In [1]: import numpy as np

In [2]: np.set_printoptions(suppress=True, linewidth=140)

In [3]: m1 = np.load("data.npy")

In [4]: m1.round(2)
Out[4]: 
array([[0.19, 0.14, 0.14, 0.14, 0.17, 0.06, 0.11, 0.  , 0.03, 0.03],
       [0.  , 0.04, 0.02, 0.16, 0.18, 0.16, 0.08, 0.06, 0.12, 0.16],
       [0.07, 0.2 , 0.05, 0.16, 0.11, 0.07, 0.02, 0.07, 0.18, 0.07],
       [0.02, 0.18, 0.12, 0.08, 0.08, 0.14, 0.04, 0.12, 0.06, 0.16],
       [0.16, 0.14, 0.12, 0.07, 0.16, 0.  , 0.03, 0.14, 0.12, 0.07],
       [0.18, 0.02, 0.11, 0.02, 0.18, 0.2 , 0.09, 0.09, 0.09, 0.  ],
       [0.04, 0.17, 0.02, 0.15, 0.  , 0.1 , 0.19, 0.04, 0.19, 0.1 ],
       [0.02, 0.16, 0.16, 0.09, 0.07, 0.07, 0.07, 0.12, 0.05, 0.19],
       [0.06, 0.12, 0.21, 0.03, 0.03, 0.03, 0.09, 0.09, 0.15, 0.18],
       [0.15, 0.08, 0.15, 0.1 , 0.07, 0.05, 0.13, 0.03, 0.12, 0.12]])

In [5]: r0 = np.array([0, 2, 1, 1, 2, 0, 2, 2, 1, 2])

In [6]: Y = m1 + np.outer(r0, np.eye(10)[4])

In [7]: np.round(np.linalg.det(Y) / np.linalg.det(m1), 2), round(float(1 + np.linalg.solve(m1, r0)[4]), 2)
Out[7]: (np.float64(-14.0), -14.0)

In [8]: np.linalg.matrix_rank(np.linalg.inv(Y) - np.linalg.inv(m1), tol=1e-8)
Out[8]: np.int64(1)

In [9]: mat = np.load("a.npy")

In [10]: mat
Out[10]: 
array([[ 0,  0,  1],
       [ 0,  1,  3],
       [ 0, -3, -8]])

In [11]: r0 = np.array([2, -1, 0])

In [12]: np.array([np.convolve(row, r0, "same") for row in mat])
Out[12]: 
array([[  0,   2,  -1],
       [  2,   5,  -3],
       [ -6, -13,   8]])

In [13]: np.convolve(mat[2], r0)
Out[13]: array([  0,  -6, -13,   8,   0])

In [14]: np.polyval(r0, mat[2])
Out[14]: array([  0,  21, 136])

In [15]: np.linalg.cond(mat) > 100
Out[15]: np.True_

In [16]: [round(float(x), 2) for x in np.linalg.svd(mat, compute_uv=False)[:3]]
Out[16]: [9.16, 0.36, 0.0]

In [17]: np.round(np.linalg.norm(mat, 2) / np.linalg.norm(mat), 2)
Out[17]: np.float64(1.0)

In [18]: gram = mat.T @ mat

In [19]: np.diag(gram)
Out[19]: array([ 0, 10, 74])

In [20]: (mat @ mat.T).shape
Out[20]: (3, 3)

In [21]: gram
Out[21]: 
array([[ 0,  0,  0],
       [ 0, 10, 27],
       [ 0, 27, 74]])

In [22]: np.trace(gram), (mat ** 2).sum()
Out[22]: (np.int64(84), np.int64(84))

In [23]: arr = np.loadtxt("w.csv", delimiter=",")

In [24]: arr
Out[24]: 
array([[ 1.,  3.,  0.,  0.],
       [ 3.,  0.,  0.,  0.],
       [ 0.,  0.,  2.,  0.],
       [ 0.,  0.,  0.,  2.],
       [ 0.,  0.,  0.,  0.],
       [ 0.,  0., -1.,  0.]])

In [25]: x = np.array([1, 2, 1, 0])

In [26]: rhs = arr @ x

In [27]: np.round(np.linalg.pinv(arr) @ arr, 2) + 0
Out[27]: 
array([[1., 0., 0., 0.],
       [0., 1., 0., 0.],
       [0., 0., 1., 0.],
       [0., 0., 0., 1.]])

In [28]: rhs
Out[28]: array([ 7.,  3.,  2.,  0.,  0., -1.])

In [29]: np.round(np.linalg.lstsq(arr, rhs)[0], 2)
Out[29]: array([1., 2., 1., 0.])

In [30]: rng = np.random.default_rng(1639)

In [31]: rhs = rhs + 0.05 * rng.normal(size=6)

In [32]: rhs.round(2)
Out[32]: array([ 6.99,  3.09,  2.04,  0.01,  0.11, -1.03])

In [33]: beta, *_ = np.linalg.lstsq(arr, rhs)

In [34]: beta.round(2) + 0
Out[34]: array([1.03, 1.99, 1.02, 0.  ])

In [35]: [round(float(np.linalg.norm(np.linalg.solve(arr.T @ arr + lam * np.eye(4), arr.T @ rhs))), 2) for lam in (0, 1, 10, 100)]
Out[35]: [2.46, 2.22, 1.25, 0.24]

In [36]: P = arr @ np.linalg.solve(arr.T @ arr, arr.T)

In [37]: P.round(2) + 0
Out[37]: 
array([[ 1. ,  0. ,  0. ,  0. ,  0. ,  0. ],
       [ 0. ,  1. ,  0. ,  0. ,  0. ,  0. ],
       [ 0. ,  0. ,  0.8,  0. ,  0. , -0.4],
       [ 0. ,  0. ,  0. ,  1. ,  0. ,  0. ],
       [ 0. ,  0. ,  0. ,  0. ,  0. ,  0. ],
       [ 0. ,  0. , -0.4,  0. ,  0. ,  0.2]])

In [38]: np.allclose(P @ P, P)
Out[38]: True

In [39]: np.round(np.linalg.eigvalsh(P), 2) + 0
Out[39]: array([0., 0., 1., 1., 1., 1.])

In [40]: np.diag(P)
Out[40]: array([1. , 1. , 0.8, 1. , 0. , 0.2])

In [41]: np.trace(P)
Out[41]: np.float64(4.0)

In [42]: idx = rng.permutation(4)

In [43]: Y = arr[:, idx] * rng.choice([-1, 1], 4)

In [44]: Y
Out[44]: 
array([[ 1., -3.,  0.,  0.],
       [ 3., -0.,  0.,  0.],
       [ 0., -0.,  0.,  2.],
       [ 0., -0.,  2.,  0.],
       [ 0., -0.,  0.,  0.],
       [ 0., -0.,  0., -1.]])

In [45]: left, _, Vh = np.linalg.svd(arr.T @ Y)

In [46]: np.round(left @ Vh, 2) + 0
Out[46]: 
array([[ 1.,  0.,  0.,  0.],
       [ 0., -1.,  0.,  0.],
       [ 0.,  0.,  0.,  1.],
       [ 0.,  0.,  1.,  0.]])
